>>> import numpy as np
>>> np.set_printoptions(suppress=True, linewidth=160)
>>> tidy = lambda a: np.round(a, 2) + 0
>>> A = np.loadtxt("dump.csv", delimiter=",")
>>> print(A)
[[12.   12.04 12.07]
 [ 5.96  5.98  6.03]
 [ 3.02  2.98  3.08]
 [15.05 14.95 14.94]]
>>> print(tidy(np.linalg.norm(A) ** 2 / np.linalg.norm(A, 2) ** 2))
1.0
>>> print(tidy(np.linalg.norm(A, "nuc")))
35.43
>>> print(tidy(np.linalg.norm(A, axis=1)))
[20.85 10.38  5.24 25.95]
>>> print(tidy(np.linalg.norm(A, 1)), tidy(np.linalg.norm(A, np.inf)))
36.12 44.94
>>> print(tidy(A[1] @ A[2]))
54.39
>>> r0, g = A[3], A[2]
>>> print(tidy(r0 @ g))
136.02
>>> p = (r0 @ g) / (r0 @ r0) * r0
>>> print(tidy(p))
[3.04 3.02 3.02]
>>> print(tidy(g - p))
[-0.02 -0.04  0.06]
>>> print(tidy(np.linalg.norm(r0 + g) ** 2 + np.linalg.norm(r0 - g) ** 2))
1401.39
>>> print(np.linalg.matrix_rank(np.outer(r0, g)))
1
>>> r0 = np.array([1, 1, -2])
>>> print(tidy(np.correlate(A[3], A[1], "full")))
[ 90.75 180.15 269.19 178.44  89.04]
>>> print(tidy(np.polyval(r0, A[3])))
[239.55 236.45 236.14]
>>> print(tidy(np.convolve(A[3], r0)))
[ 15.05  30.    -0.21 -14.96 -29.88]
>>> x = np.array([1, 4, 1])
>>> rhs = A @ x
>>> coef, lr = np.zeros(3), 1 / np.linalg.norm(A, 2) ** 2
>>> for i in range(10):
...     coef -= lr * A.T @ (A @ coef - rhs)
...     if i % 2 == 0: print(i, round(np.linalg.norm(A @ coef - rhs), 2))
... 
0 0.14
2 0.14
4 0.14
6 0.14
8 0.14
>>> print(tidy(np.linalg.cond(A)))
602.11
>>> print(tidy(coef))
[2. 2. 2.]
>>> K = np.loadtxt("m.csv", delimiter=",")
>>> print(K)
[[0.67 0.   0.   0.33 0.   0.  ]
 [0.25 0.25 0.25 0.   0.   0.25]
 [0.   0.25 0.25 0.   0.25 0.25]
 [0.   0.   0.   0.5  0.25 0.25]
 [0.25 0.25 0.   0.   0.5  0.  ]
 [0.   0.   0.5  0.   0.   0.5 ]]
>>> print(tidy(np.linalg.matrix_power(K, 100)))
[[0.2  0.11 0.18 0.13 0.16 0.21]
 [0.2  0.11 0.18 0.13 0.16 0.21]
 [0.2  0.11 0.18 0.13 0.16 0.21]
 [0.2  0.11 0.18 0.13 0.16 0.21]
 [0.2  0.11 0.18 0.13 0.16 0.21]
 [0.2  0.11 0.18 0.13 0.16 0.21]]
>>> print(K @ np.ones(6))
[1. 1. 1. 1. 1. 1.]
>>> print(tidy(np.sort(np.abs(np.linalg.eigvals(K)))[::-1]))
[1.   0.62 0.51 0.51 0.09 0.09]
>>> print(tidy(np.linalg.matrix_power(K, 2)))
[[0.45 0.   0.   0.39 0.08 0.08]
 [0.23 0.12 0.25 0.08 0.06 0.25]
 [0.12 0.19 0.25 0.   0.19 0.25]
 [0.06 0.06 0.12 0.25 0.25 0.25]
 [0.36 0.19 0.06 0.08 0.25 0.06]
 [0.   0.12 0.38 0.   0.12 0.38]]
>>> p = np.eye(6)[4]
>>> for _ in range(4):
...     p = p @ K
...     print(p.round(2))
... 
[0.25 0.25 0.   0.   0.5  0.  ]
[0.36 0.19 0.06 0.08 0.25 0.06]
[0.35 0.12 0.09 0.16 0.16 0.11]
[0.3  0.1  0.11 0.19 0.14 0.15]
>>> mat = np.array([[3, 2, 0, -1, -2, 3],
...     [1, -1, 3, -3, -3, -2],
...     [1, -2, -2, 0, 2, -1],
...     [1, 0, 1, -1, 2, 3],
...     [3, 0, 2, 2, -1, 0],
...     [1, 0, 1, -1, 2, 3]])
>>> print(mat)
[[ 3  2  0 -1 -2  3]
 [ 1 -1  3 -3 -3 -2]
 [ 1 -2 -2  0  2 -1]
 [ 1  0  1 -1  2  3]
 [ 3  0  2  2 -1  0]
 [ 1  0  1 -1  2  3]]
>>> t = np.radians(180)
>>> r_ = np.eye(6)
>>> r_[0, 0] = r_[4, 4] = np.cos(t)
>>> r_[0, 4], r_[4, 0] = -np.sin(t), np.sin(t)
>>> print(tidy(r_))
[[-1.  0.  0.  0.  0.  0.]
 [ 0.  1.  0.  0.  0.  0.]
 [ 0.  0.  1.  0.  0.  0.]
 [ 0.  0.  0.  1.  0.  0.]
 [ 0.  0.  0.  0. -1.  0.]
 [ 0.  0.  0.  0.  0.  1.]]
>>> other = mat @ r_.T
>>> print(tidy(np.linalg.svd(mat, compute_uv=False)), tidy(np.linalg.svd(other, compute_uv=False)))
[6.76 6.44 4.03 3.6  2.76 0.  ] [6.76 6.44 4.03 3.6  2.76 0.  ]
>>> print(np.allclose(np.linalg.norm(mat, axis=1), np.linalg.norm(other, axis=1)))
True
>>> print(np.allclose(mat @ mat.T, other @ other.T))
True
>>> print(tidy(np.linalg.det(r_)), np.trace(r_))
1.0 2.0
>>> print(tidy(other))
[[-3.  2.  0. -1.  2.  3.]
 [-1. -1.  3. -3.  3. -2.]
 [-1. -2. -2.  0. -2. -1.]
 [-1.  0.  1. -1. -2.  3.]
 [-3.  0.  2.  2.  1.  0.]
 [-1.  0.  1. -1. -2.  3.]]
>>> print(np.abs(other - mat).max(axis=0))
[6. 0. 0. 0. 6. 0.]
>>> U, sv, VT = np.linalg.svd(mat)
>>> evecs = VT[:(sv > 1e-8).sum()]
>>> rng = np.random.default_rng(9562)
>>> x = mat[0] + -1 * mat[4] + rng.integers(2) * np.eye(6)[2]
>>> print(x)
[ 0.  2. -2. -3. -1.  3.]
>>> print(np.linalg.matrix_rank(np.vstack([mat, x])))
5
>>> print(tidy(np.linalg.norm(x - evecs.T @ evecs @ x)))
0.0
>>> print(np.allclose(evecs.T @ evecs @ x, x))
True
>>> print(tidy(np.diag(evecs.T @ evecs)))
[0.95 0.51 0.99 0.96 0.81 0.78]
>>> print(np.allclose(mat @ mat.T, mat.T @ mat))
False
>>> print(np.linalg.matrix_power(mat, 3))
[[  7   2 -12 -27 -20  -3]
 [-62  25  19  30 -37 -37]
 [ 25  -2  30 -52   6  43]
 [ 55  16   5 -17   0  59]
 [ 43  26  26 -16 -25  48]
 [ 55  16   5 -17   0  59]]
>>> print(tidy(np.abs(np.linalg.eigvals(mat)).max()))
3.84
>>> print(tidy(np.sort(np.abs(np.linalg.eigvals(mat)))))
[0.   2.13 3.2  3.2  3.84 3.84]
>>> print((mat + mat.T) / 2)
[[ 3.   1.5  0.5  0.   0.5  2. ]
 [ 1.5 -1.   0.5 -1.5 -1.5 -1. ]
 [ 0.5  0.5 -2.   0.5  2.   0. ]
 [ 0.  -1.5  0.5 -1.   2.   1. ]
 [ 0.5 -1.5  2.   2.  -1.   1. ]
 [ 2.  -1.   0.   1.   1.   3. ]]
